% python3 -q
>>> import numpy as np
>>> np.set_printoptions(suppress=True, linewidth=100)
>>> feats = np.loadtxt("data.csv", delimiter=",")
>>> feats
array([[4., 6., 2., 4., 6., 3.],
       [6., 2., 4., 3., 2., 2.],
       [2., 4., 0., 1., 5., 3.],
       [4., 3., 1., 2., 1., 1.],
       [6., 2., 5., 1., 0., 0.],
       [3., 2., 3., 1., 0., 4.]])
>>> rng = np.random.default_rng(479467)
>>> idx = rng.permutation(6)
>>> print(idx)
[4 3 0 2 1 5]
>>> B = feats[idx][:, idx]
>>> np.round(np.sort(np.abs(np.linalg.eigvals(B))), 2)
array([ 1.21,  1.72,  1.78,  3.38,  7.67, 17.44])
>>> B
array([[0., 1., 6., 5., 2., 0.],
       [1., 2., 4., 1., 3., 1.],
       [6., 4., 4., 2., 6., 3.],
       [5., 1., 2., 0., 4., 3.],
       [2., 3., 6., 4., 2., 2.],
       [0., 1., 3., 3., 2., 4.]])
>>> t = np.radians(30)
>>> R = np.eye(6)
>>> R[3, 3] = R[4, 4] = np.cos(t)
>>> R[3, 4], R[4, 3] = -np.sin(t), np.sin(t)
>>> print(R.round(2))
[[ 1.    0.    0.    0.    0.    0.  ]
 [ 0.    1.    0.    0.    0.    0.  ]
 [ 0.    0.    1.    0.    0.    0.  ]
 [ 0.    0.    0.    0.87 -0.5   0.  ]
 [ 0.    0.    0.    0.5   0.87  0.  ]
 [ 0.    0.    0.    0.    0.    1.  ]]
>>> B = feats @ R.T
>>> np.round(np.linalg.det(R), 2), round(float(np.trace(R)), 2)
(np.float64(1.0), 5.73)
>>> np.round(np.abs(B - feats).max(axis=0), 2)
array([0.  , 0.  , 0.  , 3.54, 1.23, 0.  ])
>>> B.round(2)
array([[ 4.  ,  6.  ,  2.  ,  0.46,  7.2 ,  3.  ],
       [ 6.  ,  2.  ,  4.  ,  1.6 ,  3.23,  2.  ],
       [ 2.  ,  4.  ,  0.  , -1.63,  4.83,  3.  ],
       [ 4.  ,  3.  ,  1.  ,  1.23,  1.87,  1.  ],
       [ 6.  ,  2.  ,  5.  ,  0.87,  0.5 ,  0.  ],
       [ 3.  ,  2.  ,  3.  ,  0.87,  0.5 ,  4.  ]])
>>> np.allclose(feats @ feats.T, B @ B.T)
True
>>> print(np.allclose(feats, feats.T))
True
>>> (feats + feats.T) / 2
array([[4., 6., 2., 4., 6., 3.],
       [6., 2., 4., 3., 2., 2.],
       [2., 4., 0., 1., 5., 3.],
       [4., 3., 1., 2., 1., 1.],
       [6., 2., 5., 1., 0., 0.],
       [3., 2., 3., 1., 0., 4.]])
>>> np.round(np.linalg.matrix_power(feats, 4), 2)
array([[32215., 24537., 19668., 16495., 19096., 15862.],
       [24537., 20256., 14400., 13258., 16614., 13079.],
       [19668., 14400., 12241.,  9807., 10884.,  9351.],
       [16495., 13258.,  9807.,  8767., 10704.,  8551.],
       [19096., 16614., 10884., 10704., 14079., 10691.],
       [15862., 13079.,  9351.,  8551., 10691.,  8564.]])
>>> feats @ feats
array([[117.,  74.,  75.,  53.,  50.,  46.],
       [ 74.,  73.,  39.,  44.,  63.,  45.],
       [ 75.,  39.,  55.,  30.,  21.,  27.],
       [ 53.,  44.,  30.,  32.,  37.,  27.],
       [ 50.,  63.,  21.,  37.,  66.,  38.],
       [ 46.,  45.,  27.,  27.,  38.,  39.]])
>>> np.round(np.linalg.norm(feats, 2), 2)
np.float64(17.44)
>>> round(np.linalg.norm(feats, 1), 2), round(np.linalg.norm(feats, np.inf), 2)
(np.float64(25.0), np.float64(25.0))
>>> np.round(np.linalg.norm(feats, axis=0), 2)
array([10.82,  8.54,  7.42,  5.66,  8.12,  6.24])
>>> np.round(np.linalg.norm(feats) ** 2 / np.linalg.norm(feats, 2) ** 2, 2)
np.float64(1.26)
>>> print(round(float(np.linalg.norm(feats[1], 1)), 2), round(np.linalg.norm(feats[1], np.inf), 2))
19.0 6.0
